$ python -q
>>> import numpy as np
>>> from numpy import linalg as LA
>>> np.set_printoptions(precision=1, suppress=True, linewidth=160, floatmode="fixed")
>>> A = np.array([[3.0, 1.0, 0.0, 0.0],
...     [0.0, 3.0, 1.0, 0.0],
...     [0.0, 0.0, 3.0, 1.0],
...     [0.0, 0.0, 0.0, 3.0]])
>>> vals, V = LA.eig(A)
>>> np.sort(LA.eigvals(A @ A))
array([9.0, 9.0, 9.0, 9.0])
>>> vals
array([3.0, 3.0, 3.0, 3.0])
>>> np.sort(LA.eigvals(A.T))
array([3.0, 3.0, 3.0, 3.0])
>>> vec = np.array([-3, -1, -3, -2])
>>> target = A @ vec
>>> c, lr = np.zeros(4), 1 / LA.norm(A, 2) ** 2
>>> for i in range(20):
...     c -= lr * A.T @ (A @ c - target)
...     if i % 5 == 0: print(i, round(LA.norm(A @ c - target), 1))
... 
0 3.3
5 0.3
10 0.0
15 0.0
>>> c
array([-3.0, -1.0, -3.0, -2.0])
>>> round(float(LA.cond(A)), 1)
1.7
>>> rng = np.random.default_rng(19983)
>>> z = rng.permutation(4)
>>> z
array([2, 0, 3, 1])
>>> other = A[z][:, z]
>>> other
array([[3.0, 0.0, 1.0, 0.0],
       [0.0, 3.0, 0.0, 1.0],
       [0.0, 0.0, 3.0, 0.0],
       [1.0, 0.0, 0.0, 3.0]])
>>> np.trace(other)
np.float64(12.0)
>>> np.sort(np.abs(LA.eigvals(other)))
array([3.0, 3.0, 3.0, 3.0])
>>> np.allclose(other, A)
False
>>> np.round(LA.det(other), 1), np.round(LA.det(A[z]), 1)
(np.float64(81.0), np.float64(-81.0))
>>> proj = np.triu(np.array([[1, 0, 0, 3], [7, 0, 4, 2], [0, 7, 3, 4], [0, 7, 4, 2]]), 1) + np.eye(4)
>>> other = proj @ A @ LA.inv(proj)
>>> np.trace(other), np.trace(A)
(np.float64(12.0), np.float64(12.0))
>>> proj @ A - A @ proj
array([[ 0.0,  0.0, -4.0, -2.0],
       [ 0.0,  0.0,  0.0,  0.0],
       [ 0.0,  0.0,  0.0,  0.0],
       [ 0.0,  0.0,  0.0,  0.0]])
>>> round(LA.det(other), 1)
np.float64(81.0)
>>> def softmax(z):
...     e = np.exp(z - z.max(axis=-1, keepdims=True))
...     return e / e.sum(axis=-1, keepdims=True)
... 
>>> np.round(softmax(A[0]), 1) + 0
array([0.8, 0.1, 0.0, 0.0])
>>> softmax(A).sum(axis=1)
array([1.0, 1.0, 1.0, 1.0])
>>> np.round(softmax(A[0] + 5), 1) + 0
array([0.8, 0.1, 0.0, 0.0])
>>> att = A @ A.T / np.sqrt(4)
>>> np.round(softmax(att)[0] @ A, 1) + 0
array([2.9, 1.0, 0.0, 0.0])
>>> softmax(att).round(6).argmax(axis=1)
array([0, 1, 2, 3])
>>> other = np.array([[3, 0, 3], [4, 4, 0], [1, 4, 1]])
>>> W2 = np.array([[-2]])
>>> mat = np.block([[other, np.array([[1], [0], [2]])], [np.zeros((1, 3)), W2]])
>>> mat
array([[ 3.0,  0.0,  3.0,  1.0],
       [ 4.0,  4.0,  0.0,  0.0],
       [ 1.0,  4.0,  1.0,  2.0],
       [ 0.0,  0.0,  0.0, -2.0]])
>>> f = np.array([0, 1, 1, 3])
>>> other = mat + np.outer(f, np.eye(4)[2])
>>> LA.matrix_rank(other - mat)
np.int64(1)
>>> other
array([[ 3.0,  0.0,  3.0,  1.0],
       [ 4.0,  4.0,  1.0,  0.0],
       [ 1.0,  4.0,  2.0,  2.0],
       [ 0.0,  0.0,  3.0, -2.0]])
>>> round(LA.det(other) / LA.det(mat), 1), np.round(1 + LA.solve(mat, f)[2], 1)
(np.float64(2.1), np.float64(2.1))
>>> vec = np.array([3, -2, 1, -3])
>>> h = np.maximum(mat @ vec, 0)
>>> h
array([9.0, 4.0, 0.0, 6.0])
>>> mat.T @ h
array([43.0, 16.0, 27.0, -3.0])
>>> J = np.load("w.npy")
>>> J
array([[ 4.0, -1.0,  0.0,  0.0],
       [-1.0,  1.0, -1.0,  0.0],
       [ 0.0, -1.0,  2.0, -1.0],
       [ 0.0,  0.0, -1.0,  1.0]])
>>> np.allclose(J, J.T)
True
>>> round(np.abs(LA.eigvals(J)).max(), 1)
np.float64(4.3)
>>> assert J == J.T
Traceback (most recent call last):
  File "<python-input-52>", line 1, in <module>
    assert J == J.T
           ^^^^^^^^
ValueError: The truth value of an array with more than one element is ambiguous. Use a.any() or a.all()
>>> round(float(LA.det(J)), 1)
-1.0
>>> np.allclose(J @ J.T, J.T @ J)
True
>>> np.trace(J)
np.float64(8.0)
>>> (J + J.T) / 2
array([[ 4.0, -1.0,  0.0,  0.0],
       [-1.0,  1.0, -1.0,  0.0],
       [ 0.0, -1.0,  2.0, -1.0],
       [ 0.0,  0.0, -1.0,  1.0]])
>>> J.inv()
Traceback (most recent call last):
  File "<python-input-57>", line 1, in <module>
    J.inv()
    ^^^^^
AttributeError: 'numpy.ndarray' object has no attribute 'inv'
>>> LA.matrix_power(J, 3)
array([[ 73.0, -23.0,   7.0,  -1.0],
       [-23.0,  11.0, -10.0,   4.0],
       [  7.0, -10.0,  18.0,  -9.0],
       [ -1.0,   4.0,  -9.0,   5.0]])
>>> np.sort(np.abs(LA.eigvals(J)))
array([0.1, 0.9, 2.9, 4.3])
>>> (J - J.T) / 2
array([[0.0, 0.0, 0.0, 0.0],
       [0.0, 0.0, 0.0, 0.0],
       [0.0, 0.0, 0.0, 0.0],
       [0.0, 0.0, 0.0, 0.0]])
>>> cov = J.T @ J
>>> np.round(LA.eigvalsh(cov)[::-1], 1) + 0
array([18.9,  8.3,  0.7,  0.0])
>>> np.trace(cov), (J ** 2).sum()
(np.float64(28.0), np.float64(28.0))
>>> cov
array([[17.0, -5.0,  1.0,  0.0],
       [-5.0,  3.0, -3.0,  1.0],
       [ 1.0, -3.0,  6.0, -3.0],
       [ 0.0,  1.0, -3.0,  2.0]])
>>> (J @ J.T).shape
(4, 4)
>>> z = rng.permutation(4)
>>> z
array([3, 2, 0, 1])
>>> other = J[z][:, z]
>>> np.trace(other)
np.float64(8.0)
>>> np.allclose(other, J)
False
>>> Uu, sv = LA.svd(J)
Traceback (most recent call last):
  File "<python-input-71>", line 1, in <module>
    Uu, sv = LA.svd(J)
    ^^^^^^
ValueError: too many values to unpack (expected 2)
>>> Uu, sv, VT = LA.svd(J, full_matrices=False)
>>> np.allclose(Uu * sv @ VT, J)
True
>>> sv
array([4.3, 2.9, 0.9, 0.1])
>>> (sv > 1e-8).sum()
np.int64(4)
>>> Uu.shape, sv.shape, VT.shape
((4, 4), (4,), (4, 4))
>>> np.round(np.sqrt((sv ** 2).sum()), 1), round(LA.norm(J), 1)
(np.float64(5.3), np.float64(5.3))
>>> np.round(np.abs(VT[0]), 1) + 0
array([0.9, 0.3, 0.2, 0.0])
>>> vals, V = LA.eig(J)
>>> vals
array([ 4.3,  2.9, -0.1,  0.9])
>>> np.round(np.sort(LA.eigvals(J @ J)), 1) + 0
array([ 0.0,  0.7,  8.3, 18.9])
>>> np.sort(LA.eigvals(LA.inv(J)))
array([-10.7,   0.2,   0.3,   1.2])
>>> data = np.load("case19.npy")
>>> data
array([[ -4.0,  11.0, -11.0],
       [  1.0,  18.0, -23.0],
       [  1.0,  11.0, -16.0]])
>>> z = rng.permutation(3)
>>> z
array([1, 0, 2])
>>> other = data[z][:, z]
>>> np.allclose(other, data)
False
>>> round(float(LA.det(other)), 1), round(float(LA.det(data[z])), 1)
(140.0, -140.0)
>>> other
array([[ 18.0,   1.0, -23.0],
       [ 11.0,  -4.0, -11.0],
       [ 11.0,   1.0, -16.0]])
>>> np.sort(np.abs(LA.eigvals(other)))
array([4.0, 5.0, 7.0])
>>> np.allclose(data @ data.T, data.T @ data)
False
>>> LA.determinant(data)
Traceback (most recent call last):
  File "<python-input-93>", line 1, in <module>
    LA.determinant(data)
    ^^^^^^^^^^^^^^
AttributeError: module 'numpy.linalg' has no attribute 'determinant'
>>> np.sort(np.abs(LA.eigvals(data)))
array([4.0, 5.0, 7.0])
>>> round(float(LA.det(data)), 1)
140.0
>>> np.allclose(data, data.T)
False
>>> LA.matrix_power(data, 3)
array([[ -64.0,  407.0, -407.0],
       [  61.0,  750.0, -875.0],
       [  61.0,  407.0, -532.0]])
>>> Q = data.astype(float).copy()
>>> for j in range(3):
...     Q[:, j] -= Q[:, :j] @ (Q[:, :j].T @ Q[:, j])
...     Q[:, j] /= LA.norm(Q[:, j])
... 
>>> Q
array([[-0.9,  0.3, -0.1],
       [ 0.2,  0.8,  0.6],
       [ 0.2,  0.5, -0.8]])
>>> np.round(Q.T @ data, 1) + 0
array([[  4.2,  -3.5,   1.2],
       [  0.0,  23.5, -30.0],
       [  0.0,   0.0,   1.4]])
>>> np.round(Q.T @ Q, 1) + 0
array([[1.0, 0.0, 0.0],
       [0.0, 1.0, 0.0],
       [0.0, 0.0, 1.0]])
